In [1]: import numpy as np

In [2]: from numpy import linalg as LA

In [3]: np.set_printoptions(suppress=True, linewidth=200)

In [4]: rnd = lambda a: np.round(a, 2) + 0

In [5]: M = np.array([[-3, -3, 6, -3, 0, 3, -6, 6],
   ...:     [-1, -1, 2, -1, 0, 1, -2, 2],
   ...:     [-3, -3, 6, -3, 0, 3, -6, 6]])

In [6]: M
Out[6]: 
array([[-3, -3,  6, -3,  0,  3, -6,  6],
       [-1, -1,  2, -1,  0,  1, -2,  2],
       [-3, -3,  6, -3,  0,  3, -6,  6]])

In [7]: [round(float(x), 2) for x in LA.svd(M, compute_uv=False)[:3]]
Out[7]: [17.44, 0.0, 0.0]

In [8]: LA.cond(M) > 100
Out[8]: np.True_

In [9]: LA.matrix_rank(M, rtol=0.1)
Out[9]: np.int64(1)

In [10]: def softmax(z):
    ...:     e = np.exp(z - z.max(axis=-1, keepdims=True))
    ...:     return e / e.sum(axis=-1, keepdims=True)
    ...: 

In [11]: rnd(softmax(M).sum(axis=1))
Out[11]: array([1., 1., 1.])

In [12]: rnd(softmax(M[2] + 2))
Out[12]: array([0.  , 0.  , 0.49, 0.  , 0.  , 0.02, 0.  , 0.49])

In [13]: rnd(softmax(10 * M[2]))
Out[13]: array([0. , 0. , 0.5, 0. , 0. , 0. , 0. , 0.5])

In [14]: scores = M @ M.T / np.sqrt(8)

In [15]: rnd(softmax(scores)[2] @ M)
Out[15]: array([-3., -3.,  6., -3.,  0.,  3., -6.,  6.])

In [16]: softmax(scores).round(6).argmax(axis=1)
Out[16]: array([0, 0, 0])

In [17]: r = LA.matrix_rank(M)

In [18]: r
Out[18]: np.int64(1)

In [19]: null = LA.svd(M)[2][r:].T

In [20]: [int(LA.matrix_rank(np.delete(M, i, axis=0))) for i in range(3)]
Out[20]: [1, 1, 1]

In [21]: LA.matrix_rank(M.T @ M), LA.matrix_rank(M @ M.T)
Out[21]: (np.int64(1), np.int64(1))

In [22]: rnd(M @ null)
Out[22]: 
array([[0., 0., 0., 0., 0., 0., 0.],
       [0., 0., 0., 0., 0., 0., 0.],
       [0., 0., 0., 0., 0., 0., 0.]])

In [23]: np.allclose(M @ null, 0)
Out[23]: True

In [24]: null.shape
Out[24]: (8, 7)

In [25]: rnd(LA.norm(M[1], 1)), rnd(LA.norm(M[1], np.inf))
Out[25]: (np.float64(10.0), np.float64(2.0))

In [26]: rnd(LA.norm(M, "nuc"))
Out[26]: np.float64(17.44)

In [27]: rnd(LA.norm(M, axis=1))
Out[27]: array([12.,  4., 12.])

In [28]: rnd(LA.norm(M, 2))
Out[28]: np.float64(17.44)

In [29]: feats = np.loadtxt("case0.csv", delimiter=",")

In [30]: feats
Out[30]: 
array([[-1.,  0.,  1.,  2.,  3.,  4.,  5.,  6.],
       [ 7.,  8.,  9., 10., 11., 12., 13., 14.],
       [15., 16., 17., 18., 19., 20., 21., 22.],
       [23., 24., 25., 26., 27., 28., 29., 30.],
       [31., 32., 33., 34., 35., 36., 37., 38.],
       [39., 40., 41., 42., 43., 44., 45., 46.]])

In [31]: # rows and columns are dependent

In [32]: rnd(feats @ LA.pinv(feats) @ feats)
Out[32]: 
array([[-1.,  0.,  1.,  2.,  3.,  4.,  5.,  6.],
       [ 7.,  8.,  9., 10., 11., 12., 13., 14.],
       [15., 16., 17., 18., 19., 20., 21., 22.],
       [23., 24., 25., 26., 27., 28., 29., 30.],
       [31., 32., 33., 34., 35., 36., 37., 38.],
       [39., 40., 41., 42., 43., 44., 45., 46.]])

In [33]: np.unique(feats.round(6), axis=0).shape
Out[33]: (6, 8)

In [34]: Y = feats / LA.norm(feats, axis=1, keepdims=True)

In [35]: C2 = Y @ Y.T

In [36]: rnd(LA.norm(Y, axis=1))
Out[36]: array([1., 1., 1., 1., 1., 1.])

In [37]: np.argwhere(np.triu(np.abs(C2) > 0.95, 1))
Out[37]: 
array([[1, 2],
       [1, 3],
       [1, 4],
       [1, 5],
       [2, 3],
       [2, 4],
       [2, 5],
       [3, 4],
       [3, 5],
       [4, 5]])

In [38]: r = LA.matrix_rank(feats)

In [39]: r
Out[39]: np.int64(2)

In [40]: null = LA.svd(feats)[2][r:].T

In [41]: LA.matrix_rank(feats.T @ feats), LA.matrix_rank(feats @ feats.T)
Out[41]: (np.int64(2), np.int64(2))

In [42]: [int(LA.matrix_rank(feats[:, :j + 1])) for j in range(8)]
Out[42]: [1, 2, 2, 2, 2, 2, 2, 2]

In [43]: [int(LA.matrix_rank(feats[:i])) for i in range(1, len(feats) + 1)]
Out[43]: [1, 2, 2, 2, 2, 2]

In [44]: null.shape
Out[44]: (8, 6)

In [45]: data = np.loadtxt("dump.csv", delimiter=",")

In [46]: data
Out[46]: 
array([[3., 1., 2., 1., 3., 1., 3., 2., 0.],
       [1., 1., 3., 0., 1., 3., 0., 0., 1.],
       [2., 2., 0., 3., 1., 1., 0., 2., 2.],
       [0., 1., 0., 1., 1., 2., 2., 2., 3.],
       [1., 3., 2., 2., 1., 3., 2., 2., 2.],
       [0., 0., 2., 0., 1., 0., 0., 3., 1.],
       [0., 0., 1., 0., 3., 3., 1., 3., 2.],
       [2., 2., 0., 3., 1., 1., 0., 2., 2.]])

In [47]: # row 7 repeats row 2

In [48]: Y = data[0, 0] * data[1:] - np.outer(data[1:, 0], data[0])

In [49]: Y
Out[49]: 
array([[ 0.,  2.,  7., -1.,  0.,  8., -3., -2.,  3.],
       [ 0.,  4., -4.,  7., -3.,  1., -6.,  2.,  6.],
       [ 0.,  3.,  0.,  3.,  3.,  6.,  6.,  6.,  9.],
       [ 0.,  8.,  4.,  5.,  0.,  8.,  3.,  4.,  6.],
       [ 0.,  0.,  6.,  0.,  3.,  0.,  0.,  9.,  3.],
       [ 0.,  0.,  3.,  0.,  9.,  9.,  3.,  9.,  6.],
       [ 0.,  4., -4.,  7., -3.,  1., -6.,  2.,  6.]])

In [50]: LA.matrix_rank(Y), LA.matrix_rank(data)
Out[50]: (np.int64(6), np.int64(7))

In [51]: rnd(data[:, 0] / data[0, 0])
Out[51]: array([1.  , 0.33, 0.67, 0.  , 0.33, 0.  , 0.  , 0.67])

In [52]: J = np.load("layer14.npy")

In [53]: rnd(J)
Out[53]: 
array([[-0.75, -0.4 , -0.44, -0.28],
       [ 0.59, -0.15, -0.44, -0.66],
       [ 0.29, -0.63, -0.34,  0.63],
       [ 0.04, -0.65,  0.71, -0.28]])

In [54]: rnd(LA.det(J[::-1]))
Out[54]: np.float64(-1.0)

In [55]: rnd(LA.eigvals(J))
Out[55]: array([ 1.  +0.j  , -0.77+0.64j, -0.77-0.64j, -1.  +0.j  ])

In [56]: rnd(np.kron(np.eye(2, dtype=int), J))
Out[56]: 
array([[-0.75, -0.4 , -0.44, -0.28,  0.  ,  0.  ,  0.  ,  0.  ],
       [ 0.59, -0.15, -0.44, -0.66,  0.  ,  0.  ,  0.  ,  0.  ],
       [ 0.29, -0.63, -0.34,  0.63,  0.  ,  0.  ,  0.  ,  0.  ],
       [ 0.04, -0.65,  0.71, -0.28,  0.  ,  0.  ,  0.  ,  0.  ],
       [ 0.  ,  0.  ,  0.  ,  0.  , -0.75, -0.4 , -0.44, -0.28],
       [ 0.  ,  0.  ,  0.  ,  0.  ,  0.59, -0.15, -0.44, -0.66],
       [ 0.  ,  0.  ,  0.  ,  0.  ,  0.29, -0.63, -0.34,  0.63],
       [ 0.  ,  0.  ,  0.  ,  0.  ,  0.04, -0.65,  0.71, -0.28]])

In [57]: rnd(np.einsum("ii->", J))
Out[57]: np.float64(-1.53)

In [58]: rnd(LA.norm(J, axis=0))
Out[58]: array([1., 1., 1., 1.])

In [59]: rnd(LA.pinv(J))
Out[59]: 
array([[-0.75,  0.59,  0.29,  0.04],
       [-0.4 , -0.15, -0.63, -0.65],
       [-0.44, -0.44, -0.34,  0.71],
       [-0.28, -0.66,  0.63, -0.28]])

In [60]: rnd(J[:, 2] @ J[:, 1])
Out[60]: np.float64(0.0)

In [61]: rnd(J @ J.T)
Out[61]: 
array([[1., 0., 0., 0.],
       [0., 1., 0., 0.],
       [0., 0., 1., 0.],
       [0., 0., 0., 1.]])
